$ python -q
>>> import numpy as np
>>> from numpy import linalg as LA
>>> np.set_printoptions(precision=2, suppress=True, linewidth=200, legacy="1.25")
>>> feats = np.vander(np.arange(6) - 2, 4, increasing=True)
>>> print(feats)
[[ 1 -2  4 -8]
 [ 1 -1  1 -1]
 [ 1  0  0  0]
 [ 1  1  1  1]
 [ 1  2  4  8]
 [ 1  3  9 27]]
>>> vec = np.array([5, 0, 0, 3])
>>> rhs = feats @ vec
>>> print(rhs)
[-19   2   5   8  29  86]
>>> print(np.round(LA.solve(feats.T @ feats, feats.T @ rhs), 2) + 0)
[5. 0. 0. 3.]
>>> print(np.round(LA.lstsq(feats, rhs)[0], 2) + 0)
[5. 0. 0. 3.]
>>> rng = np.random.default_rng(65)
>>> rhs = rhs + 0.1 * rng.normal(size=6)
>>> print(rhs)
[-19.11   2.02   5.12   7.84  28.94  85.92]
>>> b, *_ = LA.lstsq(feats, rhs)
>>> print(b)
[ 5.04 -0.07 -0.04  3.02]
>>> print(np.round(LA.norm(rhs - feats @ b), 2))
0.15
>>> print(np.round(feats.T @ (rhs - feats @ b), 2) + 0)
[0. 0. 0. 0.]
>>> print([round(float(LA.norm(LA.solve(feats.T @ feats + lam * np.eye(4), feats.T @ rhs))), 2) for lam in (0, 1, 10, 100)])
[5.87, 4.52, 3.13, 2.73]
>>> print(b.round())
[ 5. -0. -0.  3.]
>>> vec = np.array([1, -2, -2, -2])
>>> a = np.maximum(feats @ vec, 0)
>>> print(a)
[13  3  1  0  0  0]
>>> print(feats.T @ a)
[  17  -29   55 -107]
>>> print(feats * (a > 1e-9)[:, None])
[[ 1 -2  4 -8]
 [ 1 -1  1 -1]
 [ 1  0  0  0]
 [ 0  0  0  0]
 [ 0  0  0  0]
 [ 0  0  0  0]]
>>> print(np.maximum(feats @ (3 * vec), 0))
[39  9  3  0  0  0]
>>> M2 = np.c_[feats[:, :3] @ np.array([[4, 2, -2], [2, -4, 2], [-1, -5, 1]]), np.array([8, 8, 5, 3, 0, 9])]
>>> print(M2)
[[ -4 -10  -2   8]
 [  1   1  -3   8]
 [  4   2  -2   5]
 [  5  -7   1   3]
 [  4 -26   6   0]
 [  1 -55  13   9]]
>>> print(LA.matrix_rank(np.c_[feats, M2]))
5
>>> print(LA.matrix_rank(M2))
4
>>> print(LA.norm(LA.qr(feats)[0].T @ M2, axis=0) ** 2 / ((M2 ** 2).sum(axis=0) + 1e-12))
[1.   1.   1.   0.98]
>>> u = np.array([-1, -1])
>>> print(np.cross(feats[3, :3], feats[2, :3]))
[ 0  1 -1]
>>> print(np.convolve(feats[3], u))
[-1 -2 -2 -2 -1]
>>> print(np.array([np.convolve(row, u, "same") for row in feats]))
[[ -1   1  -2   4]
 [ -1   0   0   0]
 [ -1  -1   0   0]
 [ -1  -2  -2  -2]
 [ -1  -3  -6 -12]
 [ -1  -4 -12 -36]]
>>> X = np.array([[0, 2, 0, 3], [2, 0, 2, 0], [0, 2, 0, 2], [3, 0, 2, 0]])
>>> print(X)
[[0 2 0 3]
 [2 0 2 0]
 [0 2 0 2]
 [3 0 2 0]]
>>> U, s, vt = LA.svd(X)
>>> print(np.argmax(s[:-1] / (s[1:] + 1e-6)) + 1)
2
>>> print(s)
[4.56 4.56 0.44 0.44]
>>> M2 = U[:, :2] @ np.diag(s[:2]) @ vt[:2]
>>> print(round(float(LA.norm(X - M2) / LA.norm(X)), 2))
0.1
>>> print(round(float(LA.norm(X - M2, 2)), 2), round(float(s[2]), 2))
0.44 0.44
>>> print(LA.matrix_rank(X, rtol=0.05))
4
>>> print(LA.matrix_rank(M2))
2
>>> vals, vecs = LA.eigvalsh(X)
Traceback (most recent call last):
  File "<python-input-44>", line 1, in <module>
    vals, vecs = LA.eigvalsh(X)
    ^^^^^^^^^^
ValueError: too many values to unpack (expected 2)
>>> vals, vecs = LA.eigh(X)
>>> print(np.abs(vecs[:, -1]).round(6).argmax())
0
>>> print(np.round(vecs @ np.diag(vals) @ vecs.T, 2) + 0)
[[0. 2. 0. 3.]
 [2. 0. 2. 0.]
 [0. 2. 0. 2.]
 [3. 0. 2. 0.]]
>>> print(LA.svd(X, compute_uv=False))
[4.56 4.56 0.44 0.44]
>>> print(LA.eigvalsh(X + 2 * np.eye(4)))
[-2.56  1.56  2.44  6.56]
>>> print(LA.eigvalsh(X @ X))
[ 0.19  0.19 20.81 20.81]
>>> print(np.unique(vals.round(6) + 0, return_counts=True)[1])
[1 1 1 1]
>>> print(np.round(vecs.T @ vecs, 2) + 0)
[[1. 0. 0. 0.]
 [0. 1. 0. 0.]
 [0. 0. 1. 0.]
 [0. 0. 0. 1.]]
>>> q, vecs = LA.qr(feats[:, :2])[0], LA.qr(feats[:, 2:])[0]
>>> s = LA.svd(q.T @ vecs, compute_uv=False)
>>> print((s > 0.9).sum())
1
>>> print(round(LA.norm(q @ q.T - vecs @ vecs.T, 2), 2))
0.63
>>> print(s)
[0.92 0.77]
>>> M2 = np.array([[0, 0], [0, 1], [2, 2], [1, 1]])
>>> print(np.einsum("ij,ij->i", X, X))
[13  8  8 13]
>>> print(LA.matrix_rank(np.vstack([X, M2.T])))
4
>>> print(np.vstack([X, M2.T]).shape)
(6, 4)
>>> print(X @ X)
[[13  0 10  0]
 [ 0  8  0 10]
 [10  0  8  0]
 [ 0 10  0 13]]
>>> print(round(LA.det(X), 2))
4.0
>>> print(np.allclose(X @ X.T, X.T @ X))
True
>>> A = np.loadtxt("a.csv", delimiter=",")
>>> print(A)
[[ 0.42  0.88 -0.23  0.62 -0.26  1.05  0.61 -0.78 -0.94]
 [ 0.88 -0.43  0.17  0.02  0.58 -0.18  0.49 -0.09 -1.09]
 [-0.23  0.17 -0.3  -0.37 -0.31  0.38 -0.3  -0.7  -0.57]
 [ 0.62  0.02 -0.37  0.65 -0.81  0.14  1.26  0.84 -0.82]
 [-0.26  0.58 -0.31 -0.81 -0.07 -0.23  0.25  0.47 -0.02]
 [ 1.05 -0.18  0.38  0.14 -0.23 -0.9   0.04 -1.08 -0.24]
 [ 0.61  0.49 -0.3   1.26  0.25  0.04 -1.07  0.81 -0.7 ]
 [-0.78 -0.09 -0.7   0.84  0.47 -1.08  0.81  1.46  0.07]
 [-0.94 -1.09 -0.57 -0.82 -0.02 -0.24 -0.7   0.07 -0.76]]
>>> print(np.all(LA.eigvalsh(A) > 0))
False
>>> vec = np.array([-3, -2, 2, 0, 3, 0, -1, -3, 3])
>>> print(np.sign((A @ vec).round(6)))
[-1. -1. -1. -1. -1. -1. -1. -1.  1.]
>>> print(A @ vec)
[ -5.36  -3.17  -0.48 -11.32  -2.94  -0.22  -6.1   -2.49   2.04]
>>> print((A @ vec).argmax())
8
>>> U, s, vt = LA.svd(A)
>>> print(s.round(2) + 0)
[3. 3. 2. 2. 2. 1. 1. 1. 0.]
>>> M2 = U[:, :8] @ np.diag(s[:8]) @ vt[:8]
>>> print(np.round(np.abs(A - M2).max(), 2))
0.0
>>> print(LA.matrix_rank(M2))
8
>>> print(LA.matrix_rank(A, rtol=0.05))
8
>>> M2 = feats + rng.integers(-2, 3, (6, 1)) @ rng.integers(-2, 3, (1, 4))
>>> print(M2)
[[ 2 -4  3 -6]
 [-1  3  3 -5]
 [ 1  0  0  0]
 [-1  5  3 -3]
 [-1  6  6  4]
 [ 0  5 10 25]]
>>> print(LA.matrix_rank(M2 - feats, tol=1e-8))
1
>>> theta = np.radians(72)
>>> R = np.eye(9)
>>> R[3, 3] = R[2, 2] = np.cos(theta)
>>> R[3, 2], R[2, 3] = -np.sin(theta), np.sin(theta)
>>> print(R)
[[ 1.    0.    0.    0.    0.    0.    0.    0.    0.  ]
 [ 0.    1.    0.    0.    0.    0.    0.    0.    0.  ]
 [ 0.    0.    0.31  0.95  0.    0.    0.    0.    0.  ]
 [ 0.    0.   -0.95  0.31  0.    0.    0.    0.    0.  ]
 [ 0.    0.    0.    0.    1.    0.    0.    0.    0.  ]
 [ 0.    0.    0.    0.    0.    1.    0.    0.    0.  ]
 [ 0.    0.    0.    0.    0.    0.    1.    0.    0.  ]
 [ 0.    0.    0.    0.    0.    0.    0.    1.    0.  ]
 [ 0.    0.    0.    0.    0.    0.    0.    0.    1.  ]]
>>> M2 = A @ R.T
>>> print(np.abs(M2 - A).max(axis=0))
[0.   0.   1.4  1.11 0.   0.   0.   0.   0.  ]
>>> print(round(LA.det(R), 2), np.round(np.trace(R), 2))
1.0 7.62
>>> M = np.load("x.npy")
>>> print(M)
[[0 0 0 0 0 0 1 0 0 0]
 [0 0 0 0 0 0 0 0 0 1]
 [0 1 0 0 0 0 0 0 0 0]
 [0 0 0 1 0 0 0 0 0 0]
 [1 0 0 0 0 0 0 0 0 0]
 [0 0 0 0 0 0 0 0 1 0]
 [0 0 0 0 1 0 0 0 0 0]
 [0 0 0 0 0 0 0 1 0 0]
 [0 0 0 0 0 1 0 0 0 0]
 [0 0 1 0 0 0 0 0 0 0]]
>>> M2 = M ** -1
Traceback (most recent call last):
  File "<python-input-91>", line 1, in <module>
    M2 = M ** -1
         ~~^^~~~
ValueError: Integers to negative integer powers are not allowed.
>>> M2 = LA.inv(M)
>>> print(round(float(LA.det(M) * LA.det(M2)), 2))
1.0
>>> print(M2)
[[0. 0. 0. 0. 1. 0. 0. 0. 0. 0.]
 [0. 0. 1. 0. 0. 0. 0. 0. 0. 0.]
 [0. 0. 0. 0. 0. 0. 0. 0. 0. 1.]
 [0. 0. 0. 1. 0. 0. 0. 0. 0. 0.]
 [0. 0. 0. 0. 0. 0. 1. 0. 0. 0.]
 [0. 0. 0. 0. 0. 0. 0. 0. 1. 0.]
 [1. 0. 0. 0. 0. 0. 0. 0. 0. 0.]
 [0. 0. 0. 0. 0. 0. 0. 1. 0. 0.]
 [0. 0. 0. 0. 0. 1. 0. 0. 0. 0.]
 [0. 1. 0. 0. 0. 0. 0. 0. 0. 0.]]
